In [1]: import numpy as np

In [2]: from numpy import linalg as LA

In [3]: np.set_printoptions(suppress=True, linewidth=140)

In [4]: arr = np.loadtxt("test6.csv", delimiter=",")

In [5]: arr
Out[5]: 
array([[-2., -1.,  0.,  1.,  0.,  1., -1.,  0.,  0., -2.,  1.],
       [ 4.,  2.,  0., -2.,  0., -2.,  2.,  0.,  0.,  4., -2.],
       [-6., -3.,  0.,  3.,  0.,  3., -3.,  0.,  0., -6.,  3.],
       [ 2.,  1.,  0., -1.,  0., -1.,  1.,  0.,  0.,  2., -1.],
       [ 4.,  2.,  0., -2.,  0., -2.,  2.,  0.,  0.,  4., -2.],
       [-6., -3.,  0.,  3.,  0.,  3., -3.,  0.,  0., -6.,  3.],
       [ 0.,  0.,  0.,  0.,  0.,  0.,  0.,  0.,  0.,  0.,  0.]])

In [6]: # looks like rank 1

In [7]: [round(float(x), 1) for x in LA.svd(arr, compute_uv=False)[:3]]
Out[7]: [19.1, 0.0, 0.0]

In [8]: LA.matrix_rank(arr, rtol=0.1)
Out[8]: np.int64(1)

In [9]: left, s, Vt = LA.svd(arr)

In [10]: np.argmax(s[:-1] / (s[1:] + 1e-6)) + 1
Out[10]: np.int64(1)

In [11]: other = left[:, :1] @ np.diag(s[:1]) @ Vt[:1]

In [12]: other.round(1)
Out[12]: 
array([[-2., -1.,  0.,  1.,  0.,  1., -1.,  0.,  0., -2.,  1.],
       [ 4.,  2.,  0., -2.,  0., -2.,  2.,  0.,  0.,  4., -2.],
       [-6., -3.,  0.,  3.,  0.,  3., -3.,  0.,  0., -6.,  3.],
       [ 2.,  1.,  0., -1.,  0., -1.,  1.,  0.,  0.,  2., -1.],
       [ 4.,  2.,  0., -2.,  0., -2.,  2.,  0.,  0.,  4., -2.],
       [-6., -3.,  0.,  3.,  0.,  3., -3.,  0.,  0., -6.,  3.],
       [ 0.,  0.,  0.,  0.,  0.,  0.,  0.,  0.,  0.,  0.,  0.]])

In [13]: round(LA.norm(arr - other, 2), 1), round(s[1], 1)
Out[13]: (np.float64(0.0), np.float64(0.0))

In [14]: rk = LA.matrix_rank(arr)

In [15]: rk
Out[15]: np.int64(1)

In [16]: N = LA.svd(arr)[2][rk:].T

In [17]: np.allclose(arr @ N, 0)
Out[17]: True

In [18]: N.shape
Out[18]: (11, 10)

In [19]: F = 0.7 ** np.abs(np.subtract.outer(np.arange(8), np.arange(8)))

In [20]: F.round(1)
Out[20]: 
array([[1. , 0.7, 0.5, 0.3, 0.2, 0.2, 0.1, 0.1],
       [0.7, 1. , 0.7, 0.5, 0.3, 0.2, 0.2, 0.1],
       [0.5, 0.7, 1. , 0.7, 0.5, 0.3, 0.2, 0.2],
       [0.3, 0.5, 0.7, 1. , 0.7, 0.5, 0.3, 0.2],
       [0.2, 0.3, 0.5, 0.7, 1. , 0.7, 0.5, 0.3],
       [0.2, 0.2, 0.3, 0.5, 0.7, 1. , 0.7, 0.5],
       [0.1, 0.2, 0.2, 0.3, 0.5, 0.7, 1. , 0.7],
       [0.1, 0.1, 0.2, 0.2, 0.3, 0.5, 0.7, 1. ]])

In [21]: # symmetric

In [22]: np.abs(np.diag(LA.qr(arr)[1])) > 1e-9
Out[22]: array([ True, False, False, False, False, False, False])

In [23]: x0 = np.array([1, 2, 2, -2, 1, 2, -1, -1])

In [24]: rhs = F @ x0

In [25]: rhs.round(1)
Out[25]: array([ 3.1,  3.7,  3.3,  1.8,  2.1,  1.9,  0.4, -0.2])

In [26]: np.round(LA.solve(F, rhs), 1)
Out[26]: array([ 1.,  2.,  2., -2.,  1.,  2., -1., -1.])

In [27]: J = np.load("x.npy")

In [28]: J
Out[28]: 
array([[2, 0, 1, 3],
       [0, 0, 0, 2],
       [0, 0, 0, 0],
       [0, 0, 0, 0],
       [1, 0, 0, 1],
       [2, 3, 0, 0],
       [0, 2, 0, 0],
       [0, 0, 3, 0]])

In [29]: # row 3 repeats row 2

In [30]: other = np.c_[J[:, :1] @ np.array([[5]]), np.array([3, 0, 5, 0, 0, 2, 1, 4])]

In [31]: other
Out[31]: 
array([[10,  3],
       [ 0,  0],
       [ 0,  5],
       [ 0,  0],
       [ 5,  0],
       [10,  2],
       [ 0,  1],
       [ 0,  4]])

In [32]: np.round(LA.lstsq(J, other[:, 0])[0], 1) + 0
Out[32]: array([5., 0., 0., 0.])

In [33]: np.round(LA.norm(LA.qr(J)[0].T @ other, axis=0) ** 2 / ((other ** 2).sum(axis=0) + 1e-12), 1)
Out[33]: array([1. , 0.5])

In [34]: LA.matrix_rank(other)
Out[34]: np.int64(2)

In [35]: LA.matrix_rank(np.c_[J, other])
Out[35]: np.int64(5)

In [36]: P = other @ LA.solve(other.T @ other, other.T)

In [37]: np.round(np.diag(P), 1) + 0
Out[37]: array([0.5, 0. , 0.6, 0. , 0.1, 0.4, 0. , 0.4])

In [38]: np.allclose(P @ P, P)
Out[38]: True

In [39]: np.trace(P)
Out[39]: np.float64(2.0)
